% ipython --no-banner

In [1]: import numpy as np

In [2]: from numpy import linalg as LA

In [3]: np.set_printoptions(suppress=True, linewidth=160)

In [4]: def rd(a):
   ...:     return np.round(a, 3) + 0
   ...: 

In [5]: data = np.array([[0.0, 0.0, 6.0], [0.0, 0.0, 0.0], [6.0, 0.0, 0.0]])

In [6]: print(data)
[[0. 0. 6.]
 [0. 0. 0.]
 [6. 0. 0.]]

In [7]: vals, vecs = LA.eigh(data)

In [8]: x0 = np.array([-1, 1, -1])

In [9]: print(x0 @ data @ x0)
12.0

In [10]: print((np.sign(vecs[:, -1].round(6)) == np.sign(vecs[0, -1].round(6))).astype(int))
[1 0 1]

In [11]: print(rd(LA.eigvalsh(data[1:, 1:])))
[0. 0.]

In [12]: print(np.abs(data).sum(axis=1).max(), np.abs(vals).max())
6.0 6.0

In [13]: print(rd(vecs * np.abs(vals) @ vecs.T))
[[6. 0. 0.]
 [0. 0. 0.]
 [0. 0. 6.]]

In [14]: print(np.all(LA.eigvalsh(data) > 0))
False

In [15]: try:
    ...:     LA.cholesky(data)
    ...: except LA.LinAlgError as e:
    ...:     print(repr(e))
    ...: 
LinAlgError('Matrix is not positive definite')

In [16]: print(rd(LA.eigvalsh(data).min()))
-6.0

In [17]: rng = np.random.default_rng(595687)

In [18]: idx = rng.permutation(3)

In [19]: print(idx)
[1 0 2]

In [20]: A2 = data[idx][:, idx]

In [21]: print(np.allclose(A2, data))
False

In [22]: print(rd(np.sort(np.abs(LA.eigvals(A2)))))
[0. 6. 6.]

In [23]: print(A2)
[[0. 0. 0.]
 [0. 0. 6.]
 [0. 6. 0.]]

In [24]: print(rd(LA.norm(data, 2) / LA.norm(data)))
0.707

In [25]: print(LA.matrix_rank(data, rtol=0.1))
2

In [26]: print(np.argsort(-LA.norm(data, axis=0).round(6), kind="stable")[:3])
[0 2 1]

In [27]: E = np.array([[2, -3, 3], [-3, 5, -5], [3, -5, 5]])

In [28]: U, sigma, Vh = LA.svd(data)

In [29]: print(sigma)
[6. 6. 0.]

In [30]: A2 = U[:, :2] @ np.diag(sigma[:2]) @ Vh[:2]

In [31]: print(LA.matrix_rank(data, rtol=0.05))
2

In [32]: print(rd(LA.norm(data - A2, 2)), sigma[2])
0.0 0.0

In [33]: print(LA.matrix_rank(A2))
2

In [34]: print(A2)
[[0. 0. 6.]
 [0. 0. 0.]
 [6. 0. 0.]]

In [35]: rank = LA.matrix_rank(E)

In [36]: print(rank)
2

In [37]: ns = LA.svd(E)[2][rank:].T

In [38]: print(rd(E @ ns))
[[0.]
 [0.]
 [0.]]

In [39]: f, v = E[1], E[0]

In [40]: print(f @ v)
-36

In [41]: pr = (f @ v) / (f @ f) * f

In [42]: print(rd((v - pr) @ f))
0.0

In [43]: print(rd(LA.norm(f + v) ** 2 + LA.norm(f - v) ** 2))
162.0

In [44]: P = np.triu(np.array([[3, -2, 1], [3, -2, 1], [-1, 1, 3]]), 1) + np.eye(3)

In [45]: A2 = P @ E @ LA.inv(P)

In [46]: print(rd(LA.det(A2)))
0.0

In [47]: print(P @ E - E @ P)
[[  9. -11.  16.]
 [  3. -11.   3.]
 [  0.   6.   2.]]

In [48]: print(np.trace(A2), np.trace(E))
12.0 12

In [49]: print(LA.matrix_rank(A2))
2

In [50]: print(rd(np.poly(A2)))
[  1. -12.   2.   0.]

In [51]: print(A2)
[[11.  4.  3.]
 [ 0.  0.  0.]
 [ 3.  1.  1.]]

In [52]: X = np.load("arr.npy")

In [53]: print(X)
[[-3.  1.  0.]
 [ 0. -3.  1.]
 [ 0.  0. -3.]]

In [54]: x0 = np.array([-2, -1, -1])

In [55]: a = np.maximum(X @ x0, 0)

In [56]: print(a)
[5. 2. 3.]

In [57]: x0 = np.array([0, 2, 2])

In [58]: y = X @ x0

In [59]: coef, lr = np.zeros(3), 1 / LA.norm(X, 2) ** 2

In [60]: for i in range(6):
    ...:     coef -= lr * X.T @ (X @ coef - y)
    ...:     if i % 2 == 0: print(i, round(LA.norm(X @ coef - y), 3))
    ...: 
0 3.623
2 1.214
4 0.448

In [61]: print(rd(coef))
[-0.066  1.92   1.946]

In [62]: print(rd(LA.cond(X)))
1.602

In [63]: print(LA.matrix_rank(X - X[0, 0] * np.eye(3)))
2

In [64]: print([int(LA.matrix_rank(LA.matrix_power(X, p))) for p in range(1, 4)])
[3, 3, 3]

In [65]: print(rd(np.sort(LA.eigvals(X))))
[-3. -3. -3.]

In [66]: print(rd(LA.matrix_power(X - np.diag(np.diag(X)), 3)))
[[0. 0. 0.]
 [0. 0. 0.]
 [0. 0. 0.]]

In [67]: W0 = np.loadtxt("m.csv", delimiter=",")

In [68]: print(W0)
[[1.    0.    0.   ]
 [0.    0.667 0.333]
 [0.    0.333 0.667]]

In [69]: vals, vecs = LA.eigh(W0)

In [70]: x0 = np.array([-2, 1, -1])

In [71]: print(rd(x0 @ W0 @ x0))
4.668

In [72]: print(rd(vecs * np.abs(vals) @ vecs.T))
[[1.    0.    0.   ]
 [0.    0.667 0.333]
 [0.    0.333 0.667]]

In [73]: print(rd(LA.eigvalsh(W0[1:, 1:])))
[0.334 1.   ]

In [74]: K = np.load("w.npy")

In [75]: print(K)
[[ 0.14 -0.19 -1.7   0.79]
 [ 0.42  2.66 -4.34 -2.38]
 [ 0.08  1.47 -0.6  -1.87]
 [ 0.05 -0.76 -0.77  1.3 ]
 [-0.27 -0.52  3.07 -0.22]]

In [76]: # null space of dimension 2

In [77]: U, sigma, Vh = LA.svd(data)

In [78]: vecs = Vh[:(sigma > 1e-8).sum()]

In [79]: x0 = data[2] + 5 * data[1] + rng.integers(2) * np.eye(3)[2]

In [80]: print(x0)
[6. 0. 0.]

In [81]: print(np.diag(vecs.T @ vecs))
[1. 0. 1.]

In [82]: print(vecs.T @ vecs)
[[1. 0. 0.]
 [0. 0. 0.]
 [0. 0. 1.]]

In [83]: mat = np.load("layer11.npy")

In [84]: print(mat)
[[-2  0 -2  0]
 [ 0  0  0  0]
 [-2  0 -2  0]
 [ 0  0  0  0]]

In [85]: def softmax(z):
    ...:     e = np.exp(z - z.max(axis=-1, keepdims=True))
    ...:     return e / e.sum(axis=-1, keepdims=True)
    ...: 

In [86]: print(softmax(mat[1]))
[0.25 0.25 0.25 0.25]

In [87]: print(rd(softmax(mat).sum(axis=1)))
[1. 1. 1. 1.]

In [88]: print(softmax(mat[1] + -2))
[0.25 0.25 0.25 0.25]

In [89]: print(softmax(10 * mat[1]))
[0.25 0.25 0.25 0.25]

In [90]: att = mat @ mat.T / np.sqrt(4)

In [91]: print(rd(softmax(att)))
[[0.491 0.009 0.491 0.009]
 [0.25  0.25  0.25  0.25 ]
 [0.491 0.009 0.491 0.009]
 [0.25  0.25  0.25  0.25 ]]

In [92]: print(softmax(att).round(6).argmax(axis=1))
[0 0 0 0]

In [93]: vals, vecs = LA.eigvalsh(E)
Traceback (most recent call last):
  Cell In[93], line 1
    vals, vecs = LA.eigvalsh(E)
ValueError: too many values to unpack (expected 2)


In [94]: vals, vecs = LA.eigh(E)

In [95]: print(rd(vecs.T @ E @ vecs))
[[ 0.     0.     0.   ]
 [ 0.     0.169  0.   ]
 [ 0.     0.    11.831]]

In [96]: print(vals.sum(), np.trace(E))
12.0 12

In [97]: print(np.unique(vals.round(6) + 0, return_counts=True)[1])
[1 1 1]

In [98]: print(rd(LA.eigvalsh(E + 5 * np.eye(3))))
[ 5.     5.169 16.831]

In [99]: print(rd(vecs.T @ vecs))
[[1. 0. 0.]
 [0. 1. 0.]
 [0. 0. 1.]]

In [100]: print(np.abs(vecs[:, -1]).round(6).argmax())
1

In [101]: print(rd(vals))
[ 0.     0.169 11.831]

In [102]: print(rd(LA.eigvalsh(E @ E)))
[  0.      0.029 139.971]

In [103]: print(rd(vecs @ np.diag(vals) @ vecs.T))
[[ 2. -3.  3.]
 [-3.  5. -5.]
 [ 3. -5.  5.]]
